% ipython --no-banner

In [1]: import numpy as np

In [2]: import numpy.linalg as la

In [3]: np.set_printoptions(precision=1, suppress=True, linewidth=140)

In [4]: def tidy(a):
   ...:     return np.round(a, 1) + 0
   ...: 

In [5]: A = np.array([[-2.5, -0.9, 1.3, -1.1],
   ...:     [-0.3, -0.5, -0.3, -0.2],
   ...:     [-0.8, 2.7, -0.4, 0.8]])

In [6]: A[:, 3] *= 5

In [7]: print(A)
[[-2.5 -0.9  1.3 -5.5]
 [-0.3 -0.5 -0.3 -1. ]
 [-0.8  2.7 -0.4  4. ]]

In [8]: T = np.stack([A, -1 * A, A[::-1]])

In [9]: print(la.matrix_rank(T.reshape(3, -1)))
2

In [10]: print(T.shape)
(3, 3, 4)

In [11]: print(T.sum(axis=0))
[[-0.8  2.7 -0.4  4. ]
 [-0.3 -0.5 -0.3 -1. ]
 [-2.5 -0.9  1.3 -5.5]]

In [12]: print((T @ A.T).shape)
(3, 3, 3)

In [13]: print(la.matrix_rank(T))
[3 3 3]

In [14]: W1 = np.array([[1, -1], [1, -2], [-2, -2], [2, -1]])

In [15]: b = np.array([1, 2])

In [16]: act = np.maximum(A @ W1 + b, 0)

In [17]: print(tidy((act > 0).mean(axis=0)))
[0.3 0.7]

In [18]: cent = np.array([[4, 4, 0], [-1, -2, 2]])

In [19]: print((act @ cent).round(6).argmax(axis=1))
[2 2 0]

In [20]: print(act @ cent)
[[ -9.2 -18.4  18.4]
 [ -4.9  -9.8   9.8]
 [ 46.8  46.8   0. ]]

In [21]: print(W1 @ cent)
[[ 5  6 -2]
 [ 6  8 -4]
 [-6 -4 -4]
 [ 9 10 -2]]

In [22]: mat = np.array([[0.0, 2.0], [2.0, 0.0]])

In [23]: C2 = mat.T @ mat

In [24]: print(np.allclose(C2, C2.T))
True

In [25]: print(tidy(la.eigvalsh(C2)[::-1]))
[4. 4.]

In [26]: print(np.trace(C2), (mat ** 2).sum())
8.0 8.0

In [27]: print(mat @ mat.T)
[[4. 0.]
 [0. 4.]]

In [28]: print(tidy(la.svd(mat, compute_uv=False)))
[2. 2.]

In [29]: rng = np.random.default_rng(682004)

In [30]: idx = rng.permutation(2)

In [31]: print(idx)
[1 0]

In [32]: M2 = mat[idx][:, idx]

In [33]: print(M2)
[[0. 2.]
 [2. 0.]]

In [34]: print(np.diag(M2))
[0. 0.]

In [35]: print(np.allclose(M2, mat))
True

In [36]: Q, Rm = la.qr(mat)

In [37]: print(Q.T @ Q)
[[1. 0.]
 [0. 1.]]

In [38]: print(np.trace(Q @ Q.T))
2.0

In [39]: print(np.allclose(Rm.T @ Rm, mat.T @ mat))
True

In [40]: print(Q)
[[ 0. -1.]
 [-1.  0.]]

In [41]: print(Q.shape, Rm.shape)
(2, 2) (2, 2)

In [42]: evals, V = la.eigh(mat)

In [43]: print(np.unique(evals.round(6) + 0, return_counts=True)[1])
[1 1]

In [44]: print(evals)
[-2.  2.]

In [45]: print(tidy(la.eigvalsh(mat @ mat)))
[4. 4.]

In [46]: print(tidy(la.svd(mat, compute_uv=False)))
[2. 2.]

In [47]: print((evals > 1e-8).sum(), (evals < -1e-8).sum())
1 1

In [48]: print(tidy(la.eigvalsh(mat + 2 * np.eye(2))))
[0. 4.]

In [49]: print(tidy(V @ np.diag(evals) @ V.T))
[[0. 2.]
 [2. 0.]]

In [50]: print(evals.sum(), np.trace(mat))
0.0 0.0

In [51]: print(tidy(V.T @ mat @ V))
[[-2.  0.]
 [ 0.  2.]]

In [52]: W0 = np.loadtxt("out7.csv", delimiter=",")

In [53]: print(W0)
[[  1.7  26.8   9.5]
 [-25.3  26.1  -8.4]
 [ 32.6   5.8   9.4]
 [  7.6  13.    0.4]
 [  1.6  10.7  12.3]
 [  4.9  -7.9 -29.6]
 [ 20.7  -1.2 -15.2]
 [ 16.2   9.6   2. ]
 [-19.5   5.   -5.7]
 [  9.3  -1.3  -0.4]
 [  5.8  -0.8  -2.6]
 [-19.3 -15.4   7.1]
 [-19.4  -8.    4.7]
 [ 19.4  -9.9  -4.4]
 [ 26.5  20.3  -5.6]
 [  4.5  18.2   3. ]
 [ -1.5  14.2  -5.4]
 [-26.6  22.2  -3.4]
 [ 11.7  11.2  -9.1]
 [  1.3  -1.7  16.8]
 [  0.3   2.3  -0.4]
 [  7.2   4.1  -7.7]
 [  3.5  -9.3 -10.9]
 [-14.   -4.1  -4.5]]

In [54]: cent = W0[[5, 23]].astype(float)

In [55]: for _ in range(6):
    ...:     idx = la.norm(W0[:, None] - cent, axis=-1).argmin(axis=1)
    ...:     cent = np.array([W0[idx == j].mean(axis=0) for j in range(2)])
    ...: 

In [56]: print(idx)
[1 1 0 0 1 0 0 0 1 0 0 1 1 0 0 1 1 1 0 1 1 0 0 1]

In [57]: print(np.bincount(idx))
[12 12]

In [58]: T = np.stack([W0, 4 * W0, W0[::-1]])

In [59]: print(tidy(la.norm(T, axis=(1, 2))))
[110.5 442.1 110.5]

In [60]: print((T @ W0.T).shape)
(3, 24, 24)

In [61]: print(T.shape)
(3, 24, 3)

In [62]: M2 = np.array([[2, 2], [0, 1], [2, 2]])

In [63]: X = np.tile(M2, (2, 3))

In [64]: print(X)
[[2 2 2 2 2 2]
 [0 1 0 1 0 1]
 [2 2 2 2 2 2]
 [2 2 2 2 2 2]
 [0 1 0 1 0 1]
 [2 2 2 2 2 2]]

In [65]: print(tidy(la.svd(X, compute_uv=False)))
[10.   1.7  0.   0.   0.   0. ]

In [66]: print(la.matrix_rank(X))
2

In [67]: print(tidy(la.norm(X)))
10.1

In [68]: print(X.sum(axis=0))
[ 8 10  8 10  8 10]

In [69]: print(np.unravel_index(np.abs(X).argmax(), X.shape))
(np.int64(0), np.int64(0))

In [70]: print(X.sum(axis=1))
[12  3 12 12  3 12]

In [71]: print(np.count_nonzero(X))
30

In [72]: print(np.diff(X, axis=0))
[[-2 -1 -2 -1 -2 -1]
 [ 2  1  2  1  2  1]
 [ 0  0  0  0  0  0]
 [-2 -1 -2 -1 -2 -1]
 [ 2  1  2  1  2  1]]

In [73]: r = la.matrix_rank(X)

In [74]: print(r)
2

In [75]: N = la.svd(X)[2][r:].T

In [76]: print(tidy(N @ N.T))
[[ 0.7  0.  -0.3  0.  -0.3  0. ]
 [ 0.   0.7  0.  -0.3  0.  -0.3]
 [-0.3  0.   0.7  0.  -0.3  0. ]
 [ 0.  -0.3  0.   0.7  0.  -0.3]
 [-0.3  0.  -0.3  0.   0.7  0. ]
 [ 0.  -0.3  0.  -0.3  0.   0.7]]

In [77]: print(np.allclose(X @ N, 0))
True

In [78]: print(tidy(X @ N))
[[0. 0. 0. 0.]
 [0. 0. 0. 0.]
 [0. 0. 0. 0.]
 [0. 0. 0. 0.]
 [0. 0. 0. 0.]
 [0. 0. 0. 0.]]

In [79]: print(N.shape)
(6, 4)
